$ ipython --no-banner

In [1]: import numpy as np

In [2]: import numpy.linalg as la

In [3]: np.set_printoptions(suppress=True, linewidth=200)

In [4]: rnd = lambda a: np.round(a, 1) + 0

In [5]: O, _ = la.qr(np.array([[-0.4, 1.3, -1.3, -1.2, 2.1],
   ...:     [-1.0, 1.8, 0.5, -2.9, -1.3],
   ...:     [2.2, 0.5, -0.3, 1.3, -2.0],
   ...:     [-0.3, -0.7, -0.9, 0.9, 0.9],
   ...:     [-1.0, -0.5, -0.3, -1.1, -1.0]]))

In [6]: X = 2 * O

In [7]: rnd(X)
Out[7]: 
array([[-0.3, -1. , -1.5, -0.1, -0.8],
       [-0.8, -1.4,  0.6,  0.2,  1. ],
       [ 1.7, -0.5, -0.3,  0.8,  0.5],
       [-0.2,  0.6, -1.1, -0.5,  1.5],
       [-0.8,  0.5, -0.4,  1.8,  0.1]])

In [8]: B = X / np.sqrt((X ** 2).mean(axis=1, keepdims=True))

In [9]: rnd(X - X.mean(axis=1, keepdims=True))
Out[9]: 
array([[ 0.4, -0.3, -0.7,  0.6,  0. ],
       [-0.7, -1.3,  0.7,  0.2,  1.1],
       [ 1.2, -1. , -0.7,  0.3,  0.1],
       [-0.3,  0.6, -1.1, -0.6,  1.4],
       [-1. ,  0.2, -0.6,  1.5, -0.2]])

In [10]: la.matrix_rank(X - X.mean(axis=1, keepdims=True))
Out[10]: np.int64(4)

In [11]: rng = np.random.default_rng(506874)

In [12]: B = X + rng.integers(-2, 3, (5, 1)) @ rng.integers(-2, 3, (1, 5))

In [13]: rnd(B)
Out[13]: 
array([[ 3.7, -3. , -5.5, -4.1,  1.2],
       [ 3.2, -3.4, -3.4, -3.8,  3. ],
       [-0.3,  0.5,  1.7,  2.8, -0.5],
       [ 3.8, -1.4, -5.1, -4.5,  3.5],
       [-2.8,  1.5,  1.6,  3.8, -0.9]])

In [14]: np.abs(B - X).sum(axis=1)
Out[14]: array([16., 16.,  8., 16.,  8.])

In [15]: mat = np.load("data.npy")

In [16]: mat
Out[16]: 
array([[ 5,  3,  1,  1],
       [ 5,  7,  4,  4],
       [ 8, 11,  9,  7],
       [10, 11, 14, 11],
       [11, 13, 19, 16],
       [14, 18, 23, 17],
       [14, 23, 28, 20],
       [16, 28, 31, 23],
       [16, 31, 31, 25],
       [18, 33, 32, 25],
       [21, 36, 32, 29],
       [25, 37, 34, 29],
       [27, 40, 39, 33],
       [31, 45, 40, 38],
       [34, 48, 43, 40],
       [37, 51, 43, 42],
       [39, 52, 48, 46],
       [40, 53, 50, 50],
       [42, 53, 52, 52],
       [43, 58, 55, 52],
       [44, 61, 59, 54],
       [45, 63, 64, 55],
       [46, 63, 68, 58],
       [48, 65, 73, 58],
       [52, 66, 74, 61],
       [55, 67, 76, 63],
       [55, 72, 77, 67],
       [59, 72, 77, 72],
       [63, 75, 81, 76],
       [68, 78, 81, 79],
       [68, 78, 83, 79],
       [68, 78, 83, 81],
       [72, 83, 86, 81],
       [75, 88, 88, 81],
       [76, 93, 91, 82],
       [78, 97, 92, 84],
       [81, 97, 97, 88]])

In [17]: x0 = np.array([2, 0, 2, 2])

In [18]: target = mat @ x0

In [19]: c, lr = np.zeros(4), 1 / la.norm(mat, 2) ** 2

In [20]: for i in range(250):
    ...:     c -= lr * mat.T @ (mat @ c - target)
    ...:     if i % 50 == 0: print(i, round(la.norm(mat @ c - target), 1))
    ...: 
0 37.0
50 35.4
100 33.8
150 32.3
200 30.9

In [21]: rnd(la.cond(mat))
Out[21]: np.float64(63.3)

In [22]: rnd(c)
Out[22]: array([1.4, 1.3, 1.6, 1.6])

In [23]: blk = np.stack([mat, 2 * mat, mat[::-1]])

In [24]: blk.sum(axis=0)
Out[24]: 
array([[ 96, 106, 100,  91],
       [ 93, 118, 104,  96],
       [100, 126, 118, 103],
       [105, 121, 130, 114],
       [105, 122, 143, 129],
       [110, 132, 152, 132],
       [110, 147, 167, 139],
       [116, 162, 174, 148],
       [111, 168, 174, 151],
       [113, 171, 173, 147],
       [118, 180, 173, 154],
       [130, 178, 178, 150],
       [133, 186, 191, 160],
       [141, 200, 193, 172],
       [148, 207, 197, 178],
       [156, 216, 193, 181],
       [161, 217, 203, 192],
       [163, 217, 205, 202],
       [168, 212, 208, 208],
       [169, 227, 215, 206],
       [171, 235, 225, 208],
       [172, 240, 235, 207],
       [172, 237, 247, 214],
       [175, 240, 259, 212],
       [183, 238, 261, 216],
       [190, 238, 262, 218],
       [186, 252, 263, 230],
       [195, 249, 263, 241],
       [205, 256, 274, 253],
       [220, 262, 274, 260],
       [218, 257, 277, 257],
       [218, 252, 272, 260],
       [227, 262, 277, 259],
       [235, 275, 278, 254],
       [236, 290, 282, 253],
       [239, 298, 280, 256],
       [248, 294, 292, 265]])

In [25]: (blk @ mat.T).shape
Out[25]: (3, 37, 37)

In [26]: la.matrix_rank(blk)
Out[26]: array([4, 4, 4])

In [27]: blk.shape
Out[27]: (3, 37, 4)

In [28]: B = mat / la.norm(mat, axis=1, keepdims=True)

In [29]: cov = B @ B.T

In [30]: rnd(np.degrees(np.arccos(np.clip(cov[29, 2], -1, 1))))
Out[30]: np.float64(9.5)

In [31]: (cov - 2 * np.eye(37)).round(6).argmax(axis=1)
Out[31]: array([ 1,  2, 11, 25,  5, 23,  7,  6,  9,  8, 12, 12, 21, 14, 13, 14, 19, 18, 17, 16, 19, 12, 26, 24, 25, 24, 22, 28, 27, 30, 29, 30, 30, 36, 36, 34, 33])

In [32]: O, _ = la.qr(np.array([[0.5, 0.4, 0.4, 0.8, 1.1, -1.0, -0.1],
    ...:     [1.3, -1.0, 0.7, -0.1, -0.5, 0.9, 0.8],
    ...:     [1.6, 1.3, -0.1, -0.1, -1.0, -0.5, 0.3],
    ...:     [0.8, 0.5, -0.1, -0.4, 1.2, -0.8, 1.4],
    ...:     [0.3, 1.0, 0.1, -0.1, 0.5, 1.0, 0.8],
    ...:     [0.7, 0.6, 0.4, 0.1, 2.4, -1.0, -0.3],
    ...:     [0.5, 0.7, -1.5, -0.7, -1.3, -0.8, -1.4]]))

In [33]: feats = O[:, :7]

In [34]: rnd(feats)
Out[34]: 
array([[-0.2,  0.1,  0.3,  0.8,  0.2,  0.2, -0.3],
       [-0.5, -0.8,  0. , -0.1, -0.1,  0.3,  0. ],
       [-0.7,  0.3,  0. ,  0.1, -0.5, -0.4,  0.1],
       [-0.3,  0.1, -0.1, -0.4,  0.5, -0.2, -0.7],
       [-0.1,  0.4,  0.3, -0.4, -0.2,  0.7, -0.1],
       [-0.3,  0.2,  0.3, -0.1,  0.6, -0.1,  0.6],
       [-0.2,  0.2, -0.9,  0.1,  0.2,  0.3,  0.1]])

In [35]: rnd(la.norm(X[0], 1)), rnd(la.norm(X[0], np.inf))
Out[35]: (np.float64(3.7), np.float64(1.5))

In [36]: arr = np.loadtxt("arr.csv", delimiter=",")

In [37]: arr
Out[37]: 
array([[ -5.,   1.,   3.,   2.,   1.,   1.,   3.,   4.,   3.,   3.,   2.,   5.],
       [  0., -29.,   5.,   3.,   2.,   0.,   4.,   5.,   0.,   5.,   0.,   0.],
       [  2.,   3.,  61.,   5.,   3.,   4.,   5.,   5.,   2.,   3.,   2.,   4.],
       [  5.,   0.,   0., -37.,   4.,   5.,   1.,   1.,   1.,   4.,   0.,   1.],
       [  1.,   1.,   0.,   0., -90.,   2.,   3.,   2.,   3.,   4.,   0.,   0.],
       [  4.,   0.,   4.,   4.,   4.,  92.,   0.,   4.,   5.,   5.,   1.,   5.],
       [  0.,   0.,   1.,   5.,   0.,   4., -15.,   1.,   2.,   0.,   1.,   2.],
       [  1.,   1.,   1.,   0.,   1.,   0.,   3.,   3.,   1.,   2.,   2.,   0.],
       [  5.,   1.,   5.,   1.,   5.,   2.,   0.,   4., -90.,   0.,   3.,   5.],
       [  5.,   5.,   5.,   5.,   3.,   4.,   5.,   3.,   2.,  23.,   5.,   5.],
       [  5.,   1.,   5.,   2.,   5.,   5.,   0.,   0.,   2.,   2., -68.,   3.],
       [  2.,   5.,   3.,   2.,   1.,   1.,   5.,   0.,   5.,   2.,   3., -56.]])

In [38]: B = arr[0, 0] * arr[1:] - np.outer(arr[1:, 0], arr[0])

In [39]: B
Out[39]: 
array([[   0.,  145.,  -25.,  -15.,  -10.,   -0.,  -20.,  -25.,   -0.,  -25.,   -0.,   -0.],
       [   0.,  -17., -311.,  -29.,  -17.,  -22.,  -31.,  -33.,  -16.,  -21.,  -14.,  -30.],
       [   0.,   -5.,  -15.,  175.,  -25.,  -30.,  -20.,  -25.,  -20.,  -35.,  -10.,  -30.],
       [   0.,   -6.,   -3.,   -2.,  449.,  -11.,  -18.,  -14.,  -18.,  -23.,   -2.,   -5.],
       [   0.,   -4.,  -32.,  -28.,  -24., -464.,  -12.,  -36.,  -37.,  -37.,  -13.,  -45.],
       [   0.,   -0.,   -5.,  -25.,   -0.,  -20.,   75.,   -5.,  -10.,   -0.,   -5.,  -10.],
       [   0.,   -6.,   -8.,   -2.,   -6.,   -1.,  -18.,  -19.,   -8.,  -13.,  -12.,   -5.],
       [   0.,  -10.,  -40.,  -15.,  -30.,  -15.,  -15.,  -40.,  435.,  -15.,  -25.,  -50.],
       [   0.,  -30.,  -40.,  -35.,  -20.,  -25.,  -40.,  -35.,  -25., -130.,  -35.,  -50.],
       [   0.,  -10.,  -40.,  -20.,  -30.,  -30.,  -15.,  -20.,  -25.,  -25.,  330.,  -40.],
       [   0.,  -27.,  -21.,  -14.,   -7.,   -7.,  -31.,   -8.,  -31.,  -16.,  -19.,  270.]])

In [40]: np.flatnonzero(~B.round(6).any(axis=1))
Out[40]: array([], dtype=int64)

In [41]: O, Rm = la.qr(arr)

In [42]: rnd(abs(Rm[0, 0])), rnd(la.norm(arr[:, 0]))
Out[42]: (np.float64(12.3), np.float64(12.3))

In [43]: rnd(np.abs(np.diag(Rm)))
Out[43]: array([12.3, 29.8, 59.8, 35.9, 90.4, 82.9, 17.1,  6.7, 70.7, 11.6, 51.1, 43.4])

In [44]: rnd(O @ Rm)
Out[44]: 
array([[ -5.,   1.,   3.,   2.,   1.,   1.,   3.,   4.,   3.,   3.,   2.,   5.],
       [  0., -29.,   5.,   3.,   2.,   0.,   4.,   5.,   0.,   5.,   0.,   0.],
       [  2.,   3.,  61.,   5.,   3.,   4.,   5.,   5.,   2.,   3.,   2.,   4.],
       [  5.,   0.,   0., -37.,   4.,   5.,   1.,   1.,   1.,   4.,   0.,   1.],
       [  1.,   1.,   0.,   0., -90.,   2.,   3.,   2.,   3.,   4.,   0.,   0.],
       [  4.,   0.,   4.,   4.,   4.,  92.,   0.,   4.,   5.,   5.,   1.,   5.],
       [  0.,   0.,   1.,   5.,   0.,   4., -15.,   1.,   2.,   0.,   1.,   2.],
       [  1.,   1.,   1.,   0.,   1.,   0.,   3.,   3.,   1.,   2.,   2.,   0.],
       [  5.,   1.,   5.,   1.,   5.,   2.,   0.,   4., -90.,   0.,   3.,   5.],
       [  5.,   5.,   5.,   5.,   3.,   4.,   5.,   3.,   2.,  23.,   5.,   5.],
       [  5.,   1.,   5.,   2.,   5.,   5.,   0.,   0.,   2.,   2., -68.,   3.],
       [  2.,   5.,   3.,   2.,   1.,   1.,   5.,   0.,   5.,   2.,   3., -56.]])

In [45]: idx = rng.permutation(12)

In [46]: idx
Out[46]: array([ 8,  6,  2,  7,  3,  9,  4, 10, 11,  0,  5,  1])

In [47]: B = arr[idx][:, idx]

In [48]: np.allclose(B, arr)
Out[48]: False

In [49]: B
Out[49]: 
array([[-90.,   0.,   5.,   4.,   1.,   0.,   5.,   3.,   5.,   5.,   2.,   1.],
       [  2., -15.,   1.,   1.,   5.,   0.,   0.,   1.,   2.,   0.,   4.,   0.],
       [  2.,   5.,  61.,   5.,   5.,   3.,   3.,   2.,   4.,   2.,   4.,   3.],
       [  1.,   3.,   1.,   3.,   0.,   2.,   1.,   2.,   0.,   1.,   0.,   1.],
       [  1.,   1.,   0.,   1., -37.,   4.,   4.,   0.,   1.,   5.,   5.,   0.],
       [  2.,   5.,   5.,   3.,   5.,  23.,   3.,   5.,   5.,   5.,   4.,   5.],
       [  3.,   3.,   0.,   2.,   0.,   4., -90.,   0.,   0.,   1.,   2.,   1.],
       [  2.,   0.,   5.,   0.,   2.,   2.,   5., -68.,   3.,   5.,   5.,   1.],
       [  5.,   5.,   3.,   0.,   2.,   2.,   1.,   3., -56.,   2.,   1.,   5.],
       [  3.,   3.,   3.,   4.,   2.,   3.,   1.,   2.,   5.,  -5.,   1.,   1.],
       [  5.,   0.,   4.,   4.,   4.,   5.,   4.,   1.,   5.,   4.,  92.,   0.],
       [  0.,   4.,   5.,   5.,   3.,   5.,   2.,   0.,   0.,   0.,   0., -29.]])

In [50]: U, sigma, Vt = la.svd(arr, full_matrices=False)

In [51]: rnd(sigma / sigma[0])
Out[51]: array([1. , 1. , 0.9, 0.7, 0.7, 0.6, 0.4, 0.3, 0.3, 0.2, 0.1, 0. ])

In [52]: rnd(U.T @ U)
Out[52]: 
array([[1., 0., 0., 0., 0., 0., 0., 0., 0., 0., 0., 0.],
       [0., 1., 0., 0., 0., 0., 0., 0., 0., 0., 0., 0.],
       [0., 0., 1., 0., 0., 0., 0., 0., 0., 0., 0., 0.],
       [0., 0., 0., 1., 0., 0., 0., 0., 0., 0., 0., 0.],
       [0., 0., 0., 0., 1., 0., 0., 0., 0., 0., 0., 0.],
       [0., 0., 0., 0., 0., 1., 0., 0., 0., 0., 0., 0.],
       [0., 0., 0., 0., 0., 0., 1., 0., 0., 0., 0., 0.],
       [0., 0., 0., 0., 0., 0., 0., 1., 0., 0., 0., 0.],
       [0., 0., 0., 0., 0., 0., 0., 0., 1., 0., 0., 0.],
       [0., 0., 0., 0., 0., 0., 0., 0., 0., 1., 0., 0.],
       [0., 0., 0., 0., 0., 0., 0., 0., 0., 0., 1., 0.],
       [0., 0., 0., 0., 0., 0., 0., 0., 0., 0., 0., 1.]])

In [53]: rnd(Vt @ Vt.T)
Out[53]: 
array([[1., 0., 0., 0., 0., 0., 0., 0., 0., 0., 0., 0.],
       [0., 1., 0., 0., 0., 0., 0., 0., 0., 0., 0., 0.],
       [0., 0., 1., 0., 0., 0., 0., 0., 0., 0., 0., 0.],
       [0., 0., 0., 1., 0., 0., 0., 0., 0., 0., 0., 0.],
       [0., 0., 0., 0., 1., 0., 0., 0., 0., 0., 0., 0.],
       [0., 0., 0., 0., 0., 1., 0., 0., 0., 0., 0., 0.],
       [0., 0., 0., 0., 0., 0., 1., 0., 0., 0., 0., 0.],
       [0., 0., 0., 0., 0., 0., 0., 1., 0., 0., 0., 0.],
       [0., 0., 0., 0., 0., 0., 0., 0., 1., 0., 0., 0.],
       [0., 0., 0., 0., 0., 0., 0., 0., 0., 1., 0., 0.],
       [0., 0., 0., 0., 0., 0., 0., 0., 0., 0., 1., 0.],
       [0., 0., 0., 0., 0., 0., 0., 0., 0., 0., 0., 1.]])

In [54]: (sigma > 1e-8).sum()
Out[54]: np.int64(12)

In [55]: U.shape, sigma.shape, Vt.shape
Out[55]: ((12, 12), (12,), (12, 12))

In [56]: rnd(U.T @ arr @ Vt.T)
Out[56]: 
array([[94.9,  0. ,  0. ,  0. ,  0. ,  0. ,  0. ,  0. ,  0. ,  0. ,  0. ,  0. ],
       [ 0. , 94.4,  0. ,  0. ,  0. ,  0. ,  0. ,  0. ,  0. ,  0. ,  0. ,  0. ],
       [ 0. ,  0. , 87. ,  0. ,  0. ,  0. ,  0. ,  0. ,  0. ,  0. ,  0. ,  0. ],
       [ 0. ,  0. ,  0. , 68.7,  0. ,  0. ,  0. ,  0. ,  0. ,  0. ,  0. ,  0. ],
       [ 0. ,  0. ,  0. ,  0. , 62.1,  0. ,  0. ,  0. ,  0. ,  0. ,  0. ,  0. ],
       [ 0. ,  0. ,  0. ,  0. ,  0. , 55.8,  0. ,  0. ,  0. ,  0. ,  0. ,  0. ],
       [ 0. ,  0. ,  0. ,  0. ,  0. ,  0. , 38.1,  0. ,  0. ,  0. ,  0. ,  0. ],
       [ 0. ,  0. ,  0. ,  0. ,  0. ,  0. ,  0. , 30.1,  0. ,  0. ,  0. ,  0. ],
       [ 0. ,  0. ,  0. ,  0. ,  0. ,  0. ,  0. ,  0. , 25.1,  0. ,  0. ,  0. ],
       [ 0. ,  0. ,  0. ,  0. ,  0. ,  0. ,  0. ,  0. ,  0. , 14.4,  0. ,  0. ],
       [ 0. ,  0. ,  0. ,  0. ,  0. ,  0. ,  0. ,  0. ,  0. ,  0. ,  6.1,  0. ],
       [ 0. ,  0. ,  0. ,  0. ,  0. ,  0. ,  0. ,  0. ,  0. ,  0. ,  0. ,  2.6]])

In [57]: np.allclose(U * sigma @ Vt, arr)
Out[57]: True
